$ ipython --no-banner

In [1]: import numpy as np

In [2]: np.set_printoptions(precision=2, suppress=True, linewidth=140)

In [3]: def rd(a):
   ...:     return np.round(a, 2) + 0
   ...: 

In [4]: A = np.loadtxt("out12.csv", delimiter=",")

In [5]: rd(A)
Out[5]: 
array([[0.17, 0.08, 0.05, 0.14, 0.21, 0.27, 0.02],
       [0.08, 0.04, 0.02, 0.06, 0.09, 0.12, 0.01],
       [0.05, 0.02, 0.01, 0.04, 0.06, 0.07, 0.  ],
       [0.14, 0.06, 0.04, 0.12, 0.17, 0.22, 0.01],
       [0.21, 0.09, 0.06, 0.17, 0.24, 0.32, 0.02],
       [0.27, 0.12, 0.07, 0.22, 0.32, 0.42, 0.02],
       [0.02, 0.01, 0.  , 0.01, 0.02, 0.02, 0.  ]])

In [6]: # symmetric, so the eigenvalues are real

In [7]: vec = np.array([2, -3, -2, -2, 2, -3, 0])

In [8]: np.linalg.norm(A @ vec) <= np.linalg.norm(A, 2) * np.linalg.norm(vec) + 1e-9
Out[8]: np.True_

In [9]: rd(A @ np.ones(7))
Out[9]: array([0.93, 0.42, 0.25, 0.76, 1.1 , 1.44, 0.08])

In [10]: rd(A @ (2 * vec))
Out[10]: array([-1.33, -0.6 , -0.36, -1.09, -1.57, -2.05, -0.12])

In [11]: rd(A @ np.eye(7)[0])
Out[11]: array([0.17, 0.08, 0.05, 0.14, 0.21, 0.27, 0.02])

In [12]: Y = A / np.linalg.norm(A, axis=1, keepdims=True)

In [13]: C2 = Y @ Y.T

In [14]: (np.abs(C2) > 0.9).astype(int)
Out[14]: 
array([[1, 1, 1, 1, 1, 1, 1],
       [1, 1, 1, 1, 1, 1, 1],
       [1, 1, 1, 1, 1, 1, 1],
       [1, 1, 1, 1, 1, 1, 1],
       [1, 1, 1, 1, 1, 1, 1],
       [1, 1, 1, 1, 1, 1, 1],
       [1, 1, 1, 1, 1, 1, 1]])

In [15]: (C2 - 2 * np.eye(7)).round(6).argmax(axis=1)
Out[15]: array([1, 0, 0, 0, 0, 0, 0])

In [16]: rd(C2[5])
Out[16]: array([1., 1., 1., 1., 1., 1., 1.])

In [17]: feats = np.array([[5, 6, 3, 6, 7],
    ...:     [-5, -4, -7, -4, -3],
    ...:     [-6, -5, -8, -5, -4],
    ...:     [-5, -4, -7, -4, -3],
    ...:     [-4, -3, -6, -3, -2]])

In [18]: r = np.linalg.matrix_rank(A)

In [19]: r
Out[19]: np.int64(1)

In [20]: ns = np.linalg.svd(A)[2][r:].T

In [21]: np.linalg.matrix_rank(A.T @ A), np.linalg.matrix_rank(A @ A.T)
Out[21]: (np.int64(1), np.int64(1))

In [22]: [int(np.linalg.matrix_rank(A[:i])) for i in range(1, len(A) + 1)]
Out[22]: [1, 1, 1, 1, 1, 1, 1]

In [23]: Y = feats / np.linalg.norm(feats, axis=1, keepdims=True)

In [24]: C2 = Y @ Y.T

In [25]: (np.abs(C2) > 0.9).astype(int)
Out[25]: 
array([[1, 0, 0, 0, 0],
       [0, 1, 1, 1, 1],
       [0, 1, 1, 1, 1],
       [0, 1, 1, 1, 1],
       [0, 1, 1, 1, 1]])

In [26]: np.argwhere(np.triu(np.abs(C2) > 0.95, 1))
Out[26]: 
array([[1, 2],
       [1, 3],
       [1, 4],
       [2, 3],
       [2, 4],
       [3, 4]])

In [27]: rd(np.linalg.norm(Y, axis=1))
Out[27]: array([1., 1., 1., 1., 1.])

In [28]: rd(np.linalg.norm(feats, axis=0))
Out[28]: array([11.27, 10.1 , 14.39, 10.1 ,  9.33])

In [29]: feats[0] @ feats[1]
Out[29]: np.int64(-115)

In [30]: np.linalg.norm(feats, axis=1).argmax()
Out[30]: np.int64(2)

In [31]: np.linalg.norm(feats, axis=2)
AxisError: axis 2 is out of bounds for array of dimension 2


In [32]: rd(np.linalg.norm(feats, axis=1))
Out[32]: array([12.45, 10.72, 12.88, 10.72,  8.6 ])

In [33]: left, s, VT = np.linalg.svd(feats)

In [34]: rd(s)
Out[34]: array([24.36,  5.64,  0.  ,  0.  ,  0.  ])

In [35]: np.argmax(s[:-1] / (s[1:] + 1e-6)) + 1
Out[35]: np.int64(2)

In [36]: Y = left[:, :2] @ np.diag(s[:2]) @ VT[:2]

In [37]: rd(Y)
Out[37]: 
array([[ 5.,  6.,  3.,  6.,  7.],
       [-5., -4., -7., -4., -3.],
       [-6., -5., -8., -5., -4.],
       [-5., -4., -7., -4., -3.],
       [-4., -3., -6., -3., -2.]])

In [38]: rd(np.linalg.norm(feats - Y, 2)), rd(s[2])
Out[38]: (np.float64(0.0), np.float64(0.0))

In [39]: rd(np.linalg.norm(feats - Y) / np.linalg.norm(feats))
Out[39]: np.float64(0.0)

In [40]: np.linalg.matrix_rank(Y)
Out[40]: np.int64(2)

In [41]: data = np.load("case17.npy")

In [42]: data
Out[42]: 
array([[-3, -6,  3,  6],
       [ 3,  0, -3,  0],
       [ 2,  4,  2,  4],
       [-2,  0, -2,  0]])

In [43]: rng = np.random.default_rng(56)

In [44]: lab = rng.permutation(4)

In [45]: Y = data[:, lab] * rng.choice([-1, 1], 4)

In [46]: Y
Out[46]: 
array([[ 3,  6, -6,  3],
       [-3,  0,  0, -3],
       [-2,  4,  4,  2],
       [ 2,  0,  0, -2]])

In [47]: left, _, VT = np.linalg.svd(data.T @ Y)

In [48]: rd(np.linalg.lstsq(data, Y)[0])
Out[48]: 
array([[-1.,  0.,  0.,  0.],
       [ 0.,  0.,  1.,  0.],
       [ 0.,  0.,  0.,  1.],
       [ 0.,  1.,  0.,  0.]])

In [49]: lab
Out[49]: array([0, 3, 1, 2])

In [50]: rd(left @ VT)
Out[50]: 
array([[-1.,  0.,  0.,  0.],
       [ 0.,  0.,  1.,  0.],
       [ 0.,  0.,  0.,  1.],
       [ 0.,  1.,  0.,  0.]])

In [51]: proj = np.triu(np.array([[1, 2, -2, 0], [2, 0, 0, -2], [1, 0, 2, 0], [0, 0, -1, -1]]), 1) + np.eye(4)

In [52]: Y = proj @ data @ np.linalg.inv(proj)

In [53]: np.trace(Y), np.trace(data)
Out[53]: (np.float64(-1.0), np.int64(-1))

In [54]: proj @ data - data @ proj
Out[54]: 
array([[  2.,  -2., -16., -20.],
       [  4.,  -6.,  10.,   0.],
       [  0.,  -4.,   4.,   8.],
       [  0.,   4.,  -4.,   0.]])

In [55]: X = np.load("data.npy")

In [56]: X
Out[56]: 
array([[ 8,  8,  4,  3],
       [ 8,  8,  3,  5],
       [ 4,  3,  0,  9],
       [ 3,  5,  9, 10]])

In [57]: # symmetric

In [58]: proj = np.triu(np.array([[4, 4, 2, 3], [4, 4, 2, 5], [5, 3, 5, 0], [3, 4, 5, 0]]), 1) + np.eye(4)

In [59]: Y = proj @ X @ np.linalg.inv(proj)

In [60]: rd(np.linalg.det(Y))
Out[60]: np.float64(-247.0)

In [61]: np.trace(Y), np.trace(X)
Out[61]: (np.float64(26.0), np.int64(26))

In [62]: np.linalg.matrix_rank(Y)
Out[62]: np.int64(4)

In [63]: Y
Out[63]: 
array([[  57., -167.,  263.,  735.],
       [  31.,  -85.,  156.,  405.],
       [   4.,  -13.,   18.,   62.],
       [   3.,   -7.,   17.,   36.]])

In [64]: evals, evecs = np.linalg.eig(X)

In [65]: rd(np.sort(np.linalg.eigvals(np.linalg.inv(X))))
Out[65]: array([-0.18,  0.04,  0.12,  4.47])

In [66]: rd(np.prod(evals))
Out[66]: np.float64(-247.0)

In [67]: rd(evals)
Out[67]: array([23.09,  8.38,  0.22, -5.7 ])

In [68]: W0 = np.loadtxt("dump.csv", delimiter=",")

In [69]: W0
Out[69]: 
array([[ -3., -27.,  -8.,  11.,  33.,  -4., -11.],
       [  4.,  -8.,   9.,  10., -16.,   0., -10.],
       [  7.,  25.,   8.,  -7., -37.,  10.,   7.],
       [  9.,  13.,   0.,  -1., -19.,  16.,   1.],
       [ -9., -24.,  -8.,   5.,  39., -13.,  -5.]])

In [70]: r = np.linalg.matrix_rank(W0)

In [71]: r
Out[71]: np.int64(3)

In [72]: ns = np.linalg.svd(W0)[2][r:].T

In [73]: rd(ns @ ns.T)
Out[73]: 
array([[ 0.82, -0.01,  0.07, -0.11,  0.12, -0.33,  0.11],
       [-0.01,  0.48,  0.07,  0.31,  0.19, -0.13, -0.31],
       [ 0.07,  0.07,  0.74, -0.06,  0.32,  0.27,  0.06],
       [-0.11,  0.31, -0.06,  0.73,  0.07, -0.09,  0.27],
       [ 0.12,  0.19,  0.32,  0.07,  0.2 ,  0.03, -0.07],
       [-0.33, -0.13,  0.27, -0.09,  0.03,  0.31,  0.09],
       [ 0.11, -0.31,  0.06,  0.27, -0.07,  0.09,  0.73]])

In [74]: np.allclose(W0 @ ns, 0)
Out[74]: True

In [75]: [int(np.linalg.matrix_rank(W0[:, :j + 1])) for j in range(7)]
Out[75]: [1, 2, 3, 3, 3, 3, 3]

In [76]: np.linalg.matrix_rank(W0.T @ W0), np.linalg.matrix_rank(W0 @ W0.T)
Out[76]: (np.int64(3), np.int64(3))

In [77]: np.linalg.lstsq(W0[:-1].T, W0[-1])[2]
Out[77]: np.int32(3)

In [78]: rd(W0 @ np.linalg.pinv(W0) @ W0)
Out[78]: 
array([[ -3., -27.,  -8.,  11.,  33.,  -4., -11.],
       [  4.,  -8.,   9.,  10., -16.,   0., -10.],
       [  7.,  25.,   8.,  -7., -37.,  10.,   7.],
       [  9.,  13.,   0.,  -1., -19.,  16.,   1.],
       [ -9., -24.,  -8.,   5.,  39., -13.,  -5.]])

In [79]: J = np.load("x.npy")

In [80]: J
Out[80]: 
array([[ 0,  2, -2,  2, -1,  5],
       [-2,  0, -2, -1,  1,  1],
       [ 2,  2,  0,  3,  2,  0],
       [-2,  1, -3,  0, -2,  0],
       [ 1, -1, -2,  2,  0,  5],
       [-5, -1,  0,  0, -5,  0]])

In [81]: vec = np.array([-2, -1, 1, 0, -3, -3])

In [82]: rd(np.linalg.det(J))
Out[82]: np.float64(2304.0)

In [83]: rd(np.linalg.eigvals(J).real)
Out[83]: array([0., 0., 0., 0., 0., 0.])

In [84]: O = np.linalg.solve(np.eye(6) - J, np.eye(6) + J)

In [85]: rd(np.linalg.det(O))
Out[85]: np.float64(1.0)

In [86]: vec = np.array([0, 5, 9, 4, 3, 2])

In [87]: np.linalg.norm(J @ vec) <= np.linalg.norm(J, 2) * np.linalg.norm(vec) + 1e-9
Out[87]: np.True_

In [88]: J @ (2 * vec)
Out[88]: array([ 14, -34,  56, -56, -10, -40])

In [89]: (J * vec).sum(axis=1)
Out[89]: array([  7, -17,  28, -28,  -5, -20])

In [90]: J @ np.eye(6)[0]
Out[90]: array([ 0., -2.,  2., -2.,  1., -5.])

In [91]: J @ np.ones(6)
Out[91]: array([  6.,  -3.,   9.,  -6.,   5., -11.])

In [92]: t = np.radians(36)

In [93]: r_ = np.eye(6)

In [94]: r_[1, 1] = r_[2, 2] = np.cos(t)

In [95]: r_[1, 2], r_[2, 1] = -np.sin(t), np.sin(t)

In [96]: rd(r_)
Out[96]: 
array([[ 1.  ,  0.  ,  0.  ,  0.  ,  0.  ,  0.  ],
       [ 0.  ,  0.81, -0.59,  0.  ,  0.  ,  0.  ],
       [ 0.  ,  0.59,  0.81,  0.  ,  0.  ,  0.  ],
       [ 0.  ,  0.  ,  0.  ,  1.  ,  0.  ,  0.  ],
       [ 0.  ,  0.  ,  0.  ,  0.  ,  1.  ,  0.  ],
       [ 0.  ,  0.  ,  0.  ,  0.  ,  0.  ,  1.  ]])

In [97]: Y = J @ r_.T

In [98]: rd(Y)
Out[98]: 
array([[ 0.  ,  2.79, -0.44,  2.  , -1.  ,  5.  ],
       [-2.  ,  1.18, -1.62, -1.  ,  1.  ,  1.  ],
       [ 2.  ,  1.62,  1.18,  3.  ,  2.  ,  0.  ],
       [-2.  ,  2.57, -1.84,  0.  , -2.  ,  0.  ],
       [ 1.  ,  0.37, -2.21,  2.  ,  0.  ,  5.  ],
       [-5.  , -0.81, -0.59,  0.  , -5.  ,  0.  ]])

In [99]: rd(np.linalg.det(r_)), rd(np.trace(r_))
Out[99]: (np.float64(1.0), np.float64(5.62))

In [100]: rd(np.abs(Y - J).max(axis=0))
Out[100]: array([0.  , 1.57, 1.56, 0.  , 0.  , 0.  ])

In [101]: np.allclose(np.linalg.norm(J, axis=1), np.linalg.norm(Y, axis=1))
Out[101]: True

In [102]: rd(np.linalg.svd(J, compute_uv=False)), rd(np.linalg.svd(Y, compute_uv=False))
Out[102]: 
(array([8.48, 8.48, 3.55, 3.55, 1.6 , 1.6 ]),
 array([8.48, 8.48, 3.55, 3.55, 1.6 , 1.6 ]))

In [103]: mat = np.loadtxt("block1.csv", delimiter=",")

In [104]: rd(mat)
Out[104]: 
array([[ 0.45, -0.84,  0.15,  0.02,  0.22, -0.09,  0.1 ],
       [ 0.32,  0.32,  0.54, -0.43,  0.38, -0.16, -0.39],
       [-0.09,  0.02,  0.05, -0.32,  0.37,  0.75,  0.43],
       [ 0.81,  0.38, -0.21,  0.25, -0.13,  0.15,  0.22],
       [-0.09,  0.02,  0.53,  0.74,  0.09,  0.35, -0.2 ],
       [ 0.  ,  0.  , -0.6 ,  0.19,  0.63,  0.08, -0.46],
       [ 0.14, -0.2 , -0.09, -0.26, -0.5 ,  0.51, -0.59]])

In [105]: rd(mat @ mat.T)
Out[105]: 
array([[1., 0., 0., 0., 0., 0., 0.],
       [0., 1., 0., 0., 0., 0., 0.],
       [0., 0., 1., 0., 0., 0., 0.],
       [0., 0., 0., 1., 0., 0., 0.],
       [0., 0., 0., 0., 1., 0., 0.],
       [0., 0., 0., 0., 0., 1., 0.],
       [0., 0., 0., 0., 0., 0., 1.]])

In [106]: rd(np.linalg.svd(mat, compute_uv=False))
Out[106]: array([1., 1., 1., 1., 1., 1., 1.])

In [107]: rd(mat[:, 6] @ mat[:, 2])
Out[107]: np.float64(0.0)

In [108]: def softmax(z):
     ...:     e = np.exp(z - z.max(axis=-1, keepdims=True))
     ...:     return e / e.sum(axis=-1, keepdims=True)
     ...: 

In [109]: rd(softmax(10 * mat[5]))
Out[109]: array([0.  , 0.  , 0.  , 0.01, 0.98, 0.  , 0.  ])

In [110]: S = mat @ mat.T / np.sqrt(7)

In [111]: rd(softmax(S + np.triu(np.full(S.shape, -np.inf), 1)))
Out[111]: 
array([[1.  , 0.  , 0.  , 0.  , 0.  , 0.  , 0.  ],
       [0.41, 0.59, 0.  , 0.  , 0.  , 0.  , 0.  ],
       [0.29, 0.29, 0.42, 0.  , 0.  , 0.  , 0.  ],
       [0.22, 0.22, 0.22, 0.33, 0.  , 0.  , 0.  ],
       [0.18, 0.18, 0.18, 0.18, 0.27, 0.  , 0.  ],
       [0.15, 0.15, 0.15, 0.15, 0.15, 0.23, 0.  ],
       [0.13, 0.13, 0.13, 0.13, 0.13, 0.13, 0.2 ]])

In [112]: rd(softmax(S))
Out[112]: 
array([[0.2 , 0.13, 0.13, 0.13, 0.13, 0.13, 0.13],
       [0.13, 0.2 , 0.13, 0.13, 0.13, 0.13, 0.13],
       [0.13, 0.13, 0.2 , 0.13, 0.13, 0.13, 0.13],
       [0.13, 0.13, 0.13, 0.2 , 0.13, 0.13, 0.13],
       [0.13, 0.13, 0.13, 0.13, 0.2 , 0.13, 0.13],
       [0.13, 0.13, 0.13, 0.13, 0.13, 0.2 , 0.13],
       [0.13, 0.13, 0.13, 0.13, 0.13, 0.13, 0.2 ]])

In [113]: m1 = np.array([[1, 1, 0, 1, 5, 0],
     ...:     [0, 1, 2, 2, 0, 1],
     ...:     [1, 0, 2, 2, 5, 2],
     ...:     [1, 2, 2, 2, 5, 1],
     ...:     [0, 0, 0, 2, 0, 0],
     ...:     [0, 1, 1, 1, 0, 1]])

In [114]: vec = np.array([2, 2, 1, 2, 1, 1])

In [115]: a = np.maximum(m1 @ vec, 0)

In [116]: m1 * (a > 1e-9)[:, None]
Out[116]: 
array([[1, 1, 0, 1, 5, 0],
       [0, 1, 2, 2, 0, 1],
       [1, 0, 2, 2, 5, 2],
       [1, 2, 2, 2, 5, 1],
       [0, 0, 0, 2, 0, 0],
       [0, 1, 1, 1, 0, 1]])

In [117]: a
Out[117]: array([11,  9, 15, 18,  4,  6])

In [118]: np.unique(m1.round(6), axis=0).shape
Out[118]: (6, 6)

In [119]: rd(m1 @ np.linalg.pinv(m1) @ m1)
Out[119]: 
array([[1., 1., 0., 1., 5., 0.],
       [0., 1., 2., 2., 0., 1.],
       [1., 0., 2., 2., 5., 2.],
       [1., 2., 2., 2., 5., 1.],
       [0., 0., 0., 2., 0., 0.],
       [0., 1., 1., 1., 0., 1.]])

In [120]: np.allclose(m1[:-1].T @ np.linalg.lstsq(m1[:-1].T, m1[-1])[0], m1[-1])
Out[120]: False

In [121]: np.linalg.lstsq(m1[:-1].T, m1[-1])[2]
Out[121]: np.int32(4)

In [122]: np.abs(np.diag(np.linalg.qr(m1)[1])) > 1e-9
Out[122]: array([ True,  True,  True,  True, False,  True])
